$ python3 -q
>>> import numpy as np
>>> np.set_printoptions(suppress=True, linewidth=140)
>>> M = np.load("out0.npy")
>>> M
array([[ -0.147,   5.778,  -1.623,  -4.773,   5.411,  -9.047],
       [  9.734,   9.492,   2.524,   1.498,  -5.391,   7.894],
       [  9.201,   8.764,   1.758,   3.587,  -3.889,   6.327],
       [  6.393,  -1.235,  -4.314,   3.032,  -9.307,  -3.037],
       [  9.834,  10.509,   1.901,   1.18 ,  -6.588,   6.847],
       [  7.11 ,  -0.322,  -6.147,   4.939, -12.006,  -3.222],
       [  9.39 ,  10.213,   2.807,   2.216,  -5.691,   7.803],
       [  2.905,   6.311,  -0.463,  -1.986,   1.574,  -8.834],
       [ -0.101,   6.641,  -0.319,  -3.36 ,   3.498,  -7.485],
       [  2.578,   4.851,  -0.36 ,  -2.837,   3.735,  -6.172],
       [  9.351,  10.697,   0.751,   2.945,  -5.058,   7.068],
       [  7.937,   9.939,   1.766,   1.213,  -6.178,   6.682],
       [  8.188,   7.8  ,   1.856,   1.327,  -4.91 ,  10.214],
       [  9.997,   9.824,   3.261,   2.67 ,  -4.367,   9.195],
       [  1.   ,   6.246,  -0.515,  -2.018,   3.396,  -7.29 ],
       [  7.666,  10.762,   2.03 ,   3.452,  -5.439,   8.397],
       [  7.934,   9.737,   3.518,   3.751,  -4.275,   7.061],
       [  7.102,  -2.201,  -5.133,   4.477, -10.558,  -0.506],
       [  8.854,   8.147,   0.908,   2.557,  -6.654,   8.817],
       [  1.018,   7.269,  -0.553,  -1.88 ,   1.889,  -8.969],
       [  1.841,   6.73 ,   1.522,  -3.268,   4.028,  -9.099],
       [  1.62 ,   6.371,  -0.271,  -1.316,   4.069,  -5.105],
       [  8.996,  -1.269,  -3.51 ,   3.142,  -8.849,  -4.306],
       [  7.406,   0.997,  -4.009,   3.529,  -8.928,  -2.976],
       [  8.431,   8.831,   2.418,   1.763,  -5.872,   8.151],
       [  9.58 ,   7.345,   2.94 ,   1.642,  -5.252,   8.39 ],
       [  0.738,   7.028,   0.034,  -3.34 ,   4.537,  -9.   ],
       [  7.385,  -0.523,  -5.29 ,   2.955, -10.516,  -1.365],
       [  3.073,   5.382,  -1.436,  -1.582,   3.336,  -8.006],
       [  7.882,   1.238,  -6.188,   3.118,  -9.807,  -3.176],
       [  0.77 ,   6.573,  -1.485,  -2.441,   2.075,  -8.027],
       [  1.661,   6.498,  -1.363,  -0.647,   1.202,  -8.087]])
>>> dist = np.linalg.norm(M[:, None] - M[None], axis=-1)
>>> np.linalg.matrix_rank(dist ** 2)
np.int64(8)
>>> np.unravel_index(dist.round(6).argmax(), dist.shape)
(np.int64(0), np.int64(13))
>>> (dist + 1e9 * np.eye(32)).round(6).argmin(axis=1)
array([26,  6, 16, 23,  6, 27,  1, 19, 14, 14,  6,  4, 24,  6,  8,  6,  2, 27, 24, 30, 26, 14,  3, 29,  1, 24, 20, 17,  7, 23, 19, 19])
>>> dist[:5, :5].round(3)
array([[ 0.   , 23.909, 22.371, 20.319, 23.8  ],
       [23.909,  0.   ,  3.237, 17.611,  2.016],
       [22.371,  3.237,  0.   , 16.189,  4.101],
       [20.319, 17.611, 16.189,  0.   , 17.231],
       [23.8  ,  2.016,  4.101, 17.231,  0.   ]])
>>> dist[1].round(6).argsort(kind="stable")[:4]
array([ 1,  6, 24,  4])
